$ python -q
>>> import numpy as np
>>> np.set_printoptions(suppress=True, linewidth=140)
>>> def rd(a):
...     return np.round(a, 1) + 0
... 
>>> E = np.load("data.npy")
>>> E
array([[ 6,  7,  4, -3, -4, -4,  8, -8, -6, -3],
       [ 7,  6,  7,  4, -3, -4, -4,  8, -8, -6],
       [ 4,  7,  6,  7,  4, -3, -4, -4,  8, -8],
       [-3,  4,  7,  6,  7,  4, -3, -4, -4,  8],
       [-4, -3,  4,  7,  6,  7,  4, -3, -4, -4],
       [-4, -4, -3,  4,  7,  6,  7,  4, -3, -4],
       [ 8, -4, -4, -3,  4,  7,  6,  7,  4, -3],
       [-8,  8, -4, -4, -3,  4,  7,  6,  7,  4],
       [-6, -8,  8, -4, -4, -3,  4,  7,  6,  7],
       [-3, -6, -8,  8, -4, -4, -3,  4,  7,  6]])
>>> ev, V = np.linalg.eigh(E)
>>> rd(V.T @ V)
array([[1., 0., 0., 0., 0., 0., 0., 0., 0., 0.],
       [0., 1., 0., 0., 0., 0., 0., 0., 0., 0.],
       [0., 0., 1., 0., 0., 0., 0., 0., 0., 0.],
       [0., 0., 0., 1., 0., 0., 0., 0., 0., 0.],
       [0., 0., 0., 0., 1., 0., 0., 0., 0., 0.],
       [0., 0., 0., 0., 0., 1., 0., 0., 0., 0.],
       [0., 0., 0., 0., 0., 0., 1., 0., 0., 0.],
       [0., 0., 0., 0., 0., 0., 0., 1., 0., 0.],
       [0., 0., 0., 0., 0., 0., 0., 0., 1., 0.],
       [0., 0., 0., 0., 0., 0., 0., 0., 0., 1.]])
>>> rd(V.T @ E @ V)
array([[-18.9,   0. ,   0. ,   0. ,   0. ,   0. ,   0. ,   0. ,   0. ,   0. ],
       [  0. , -16.5,   0. ,   0. ,   0. ,   0. ,   0. ,   0. ,   0. ,   0. ],
       [  0. ,   0. , -10.8,   0. ,   0. ,   0. ,   0. ,   0. ,   0. ,   0. ],
       [  0. ,   0. ,   0. ,  -3.1,   0. ,   0. ,   0. ,   0. ,   0. ,   0. ],
       [  0. ,   0. ,   0. ,   0. ,   8. ,   0. ,   0. ,   0. ,   0. ,   0. ],
       [  0. ,   0. ,   0. ,   0. ,   0. ,  13.2,   0. ,   0. ,   0. ,   0. ],
       [  0. ,   0. ,   0. ,   0. ,   0. ,   0. ,  15.6,   0. ,   0. ,   0. ],
       [  0. ,   0. ,   0. ,   0. ,   0. ,   0. ,   0. ,  20.8,   0. ,   0. ],
       [  0. ,   0. ,   0. ,   0. ,   0. ,   0. ,   0. ,   0. ,  22.8,   0. ],
       [  0. ,   0. ,   0. ,   0. ,   0. ,   0. ,   0. ,   0. ,   0. ,  29.1]])
>>> print(rd(np.linalg.eigvalsh(E @ E)))
[  9.9  63.2 117.2 174.6 244.  273.4 357.  431.4 519.2 844.1]
>>> rd(np.linalg.eigvalsh(E + 3 * np.eye(10)))
array([-15.9, -13.5,  -7.8,  -0.1,  11. ,  16.2,  18.6,  23.8,  25.8,  32.1])
>>> np.unique(ev.round(6) + 0, return_counts=True)[1]
array([1, 1, 1, 1, 1, 1, 1, 1, 1, 1])
>>> W1 = np.array([[1, 5, 5, -5],
...     [0, 2, 4, -4],
...     [3, -4, -4, -1],
...     [0, 2, 4, -4],
...     [-3, -3, -4, -1],
...     [4, 2, 3, 5],
...     [-3, 1, -2, -4],
...     [3, -2, 1, -2],
...     [-1, 0, 1, 0],
...     [2, 2, -2, 4]])
>>> beta = np.array([1, -1, -1, 2])
>>> H = np.maximum(E @ W1 + beta, 0)
>>> (H > 0).mean(axis=0)
array([0.5, 0.4, 0.6, 0.5])
>>> print((H > 0).astype(int))
[[0 1 1 0]
 [1 0 1 0]
 [0 0 1 0]
 [1 0 0 1]
 [0 0 0 1]
 [0 0 0 0]
 [1 1 1 0]
 [1 1 1 1]
 [1 0 0 1]
 [0 1 1 1]]
>>> np.linalg.matrix_rank(H)
np.int64(4)
>>> cent = np.array([[-2, 6, -2], [9, -2, 9], [-4, 7, -3], [-2, -7, 3]])
>>> (H @ cent).round(6).argmax(axis=1)
array([2, 1, 1, 2, 2, 0, 1, 2, 2, 2])
